% python3 -q
>>> import numpy as np
>>> np.set_printoptions(precision=2, suppress=True, linewidth=160, legacy="1.25")
>>> feats = np.load("m.npy")
>>> feats
array([[2, 4, 5, 5, 2, 5, 1, 0],
       [3, 0, 2, 5, 4, 4, 1, 5],
       [3, 1, 1, 5, 4, 3, 3, 2],
       [3, 1, 5, 2, 4, 5, 2, 1],
       [2, 4, 5, 5, 2, 5, 1, 0],
       [3, 2, 0, 2, 4, 4, 5, 2]])
>>> # row 4 repeats row 0
>>> f = np.array([-2, -1, 2])
>>> np.convolve(feats[4], f)
array([ -4, -10, -10,  -7,   1,  -2,  -3,   9,   2,   0])
>>> B = feats / np.sqrt((feats ** 2).mean(axis=1, keepdims=True))
>>> np.linalg.norm(B, axis=1)
array([2.83, 2.83, 2.83, 2.83, 2.83, 2.83])
>>> np.linalg.matrix_rank(feats - feats.mean(axis=1, keepdims=True))
5
>>> Uu, sig, Vh = np.linalg.svd(feats)
>>> sig.round(2) + 0
array([21.05,  7.38,  4.51,  3.54,  1.57,  0.  ])
>>> B = Uu[:, :5] @ np.diag(sig[:5]) @ Vh[:5]
>>> np.round(np.linalg.norm(feats - B, 2), 2), round(sig[5], 2)
(0.0, 0.0)
>>> np.allclose(feats[:-1].T @ np.linalg.lstsq(feats[:-1].T, feats[-1])[0], feats[-1])
False
>>> round(np.trace(np.linalg.pinv(feats) @ feats), 2)
5.0
>>> np.linalg.lstsq(feats[:-1].T, feats[-1])[2]
4
>>> W0 = np.array([[-1, 0, 3, 1, -3],
...     [3, -2, 1, 2, -1],
...     [-2, 3, -3, -1, 0],
...     [-2, 3, 3, 1, -2],
...     [2, 2, 1, 2, -3]])
>>> Uu, sig, Vh = np.linalg.svd(feats)
>>> evecs = Vh[:(sig > 1e-8).sum()]
>>> rng = np.random.default_rng(590)
>>> x0 = feats[4] + 5 * feats[5] + rng.integers(2) * np.eye(8)[0]
>>> x0
array([18., 14.,  5., 15., 22., 25., 26., 10.])
>>> np.diag(evecs.T @ evecs)
array([0.18, 0.7 , 0.75, 0.95, 0.44, 0.5 , 0.62, 0.85])
>>> round(float(np.linalg.norm(x0 - evecs.T @ evecs @ x0)), 2)
0.9
>>> np.allclose(evecs.T @ evecs @ x0, x0)
False
>>> t = np.radians(120)
>>> r_ = np.eye(5)
>>> r_[0, 0] = r_[3, 3] = np.cos(t)
>>> r_[0, 3], r_[3, 0] = -np.sin(t), np.sin(t)
>>> r_
array([[-0.5 ,  0.  ,  0.  , -0.87,  0.  ],
       [ 0.  ,  1.  ,  0.  ,  0.  ,  0.  ],
       [ 0.  ,  0.  ,  1.  ,  0.  ,  0.  ],
       [ 0.87,  0.  ,  0.  , -0.5 ,  0.  ],
       [ 0.  ,  0.  ,  0.  ,  0.  ,  1.  ]])
>>> B = W0 @ r_.T
>>> np.allclose(np.linalg.norm(W0, axis=1), np.linalg.norm(B, axis=1))
True
>>> B = np.linalg.inv(W0)
>>> np.round(np.linalg.cond(W0), 2)
15.25
>>> np.round(W0 @ B, 2) + 0
array([[1., 0., 0., 0., 0.],
       [0., 1., 0., 0., 0.],
       [0., 0., 1., 0., 0.],
       [0., 0., 0., 1., 0.],
       [0., 0., 0., 0., 1.]])
>>> np.round(np.linalg.det(W0) * np.linalg.det(B), 2)
1.0
>>> np.round(np.linalg.slogdet(W0)[0], 2)
1.0
>>> np.linalg.det(W0) * B
array([[-20., -60., -50., -30.,  60.],
       [-30., -30., -15.,  15.,  30.],
       [-10., -42., -49.,   9.,  18.],
       [-20., 156.,  82.,  78., -84.],
       [-50.,  30.,  -5.,  45., -30.]])
>>> np.einsum("ii->", W0)
-8
>>> np.einsum("ij,ji->", W0, W0)
-4
>>> round(float(np.linalg.det(W0[::-1])), 2)
120.0
>>> data = np.load("sample11.npy")
>>> data
array([[1, 2, 2, 4],
       [2, 1, 4, 2],
       [2, 4, 2, 4],
       [4, 2, 4, 2]])
>>> # symmetric, so the eigenvalues are real
>>> idx = rng.permutation(5)
>>> idx
array([2, 1, 3, 4, 0])
>>> B = W0[idx][:, idx]
>>> np.round(np.linalg.det(B), 2), np.round(np.linalg.det(W0[idx]), 2)
(120.0, -120.0)
>>> B
array([[-3,  3, -1,  0, -2],
       [ 1, -2,  2, -1,  3],
       [ 3,  3,  1, -2, -2],
       [ 1,  2,  2, -3,  2],
       [ 3,  0,  1, -3, -1]])
>>> Uu, sig, Vh = np.linalg.svd(B, full_matrices=False)
>>> np.round(Vh @ Vh.T, 2) + 0
array([[1., 0., 0., 0., 0.],
       [0., 1., 0., 0., 0.],
       [0., 0., 1., 0., 0.],
       [0., 0., 0., 1., 0.],
       [0., 0., 0., 0., 1.]])
>>> sig
array([7.41, 6.34, 3.7 , 1.42, 0.49])
>>> (sig > 1e-8).sum()
5
>>> round(float(np.linalg.norm(W0)), 2)
10.54
>>> np.abs(W0).max()
3
>>> E = np.load("dump.npy")
>>> E
array([[ 408, -186,  -48,   67,  -82,  139,  -83,  -37, -159,  -74],
       [-186,  439,  272,  -63, -103, -377,   92, -126,  107,  -61],
       [ -48,  272,  481,   94,  -94, -129,  116,  -53,  185,  -68],
       [  67,  -63,   94,  406,  -18,   97,    0,  186,   62,  -65],
       [ -82, -103,  -94,  -18,  107,  113,   -3,   75,    4,  100],
       [ 139, -377, -129,   97,  113,  510,   94,  243, -113,  206],
       [ -83,   92,  116,    0,   -3,   94,  367,  118,  -16,  135],
       [ -37, -126,  -53,  186,   75,  243,  118,  394,  -56,   80],
       [-159,  107,  185,   62,    4, -113,  -16,  -56,  255,  -33],
       [ -74,  -61,  -68,  -65,  100,  206,  135,   80,  -33,  357]])
>>> # symmetric, so the eigenvalues are real
>>> x0 = np.array([0, 1, 1, 1, 2, 0, 1, 1, 2, 1])
>>> rhs = E @ x0
>>> rhs
array([-843,  561, 1024,  646,  179,  134,  790,  637,  767,  512])
>>> np.round(np.linalg.solve(E, rhs), 2) + 0
array([0., 1., 1., 1., 2., 0., 1., 1., 2., 1.])
>>> np.round(np.linalg.solve(E, E[:, 8]), 2) + 0
array([0., 0., 0., 0., 0., 0., 0., 0., 1., 0.])
>>> t = np.radians(42)
>>> r_ = np.eye(10)
>>> r_[3, 3] = r_[2, 2] = np.cos(t)
>>> r_[3, 2], r_[2, 3] = -np.sin(t), np.sin(t)
>>> r_
array([[ 1.  ,  0.  ,  0.  ,  0.  ,  0.  ,  0.  ,  0.  ,  0.  ,  0.  ,  0.  ],
       [ 0.  ,  1.  ,  0.  ,  0.  ,  0.  ,  0.  ,  0.  ,  0.  ,  0.  ,  0.  ],
       [ 0.  ,  0.  ,  0.74,  0.67,  0.  ,  0.  ,  0.  ,  0.  ,  0.  ,  0.  ],
       [ 0.  ,  0.  , -0.67,  0.74,  0.  ,  0.  ,  0.  ,  0.  ,  0.  ,  0.  ],
       [ 0.  ,  0.  ,  0.  ,  0.  ,  1.  ,  0.  ,  0.  ,  0.  ,  0.  ,  0.  ],
       [ 0.  ,  0.  ,  0.  ,  0.  ,  0.  ,  1.  ,  0.  ,  0.  ,  0.  ,  0.  ],
       [ 0.  ,  0.  ,  0.  ,  0.  ,  0.  ,  0.  ,  1.  ,  0.  ,  0.  ,  0.  ],
       [ 0.  ,  0.  ,  0.  ,  0.  ,  0.  ,  0.  ,  0.  ,  1.  ,  0.  ,  0.  ],
       [ 0.  ,  0.  ,  0.  ,  0.  ,  0.  ,  0.  ,  0.  ,  0.  ,  1.  ,  0.  ],
       [ 0.  ,  0.  ,  0.  ,  0.  ,  0.  ,  0.  ,  0.  ,  0.  ,  0.  ,  1.  ]])
>>> B = E @ r_.T
>>> np.allclose(E @ E.T, B @ B.T)
True
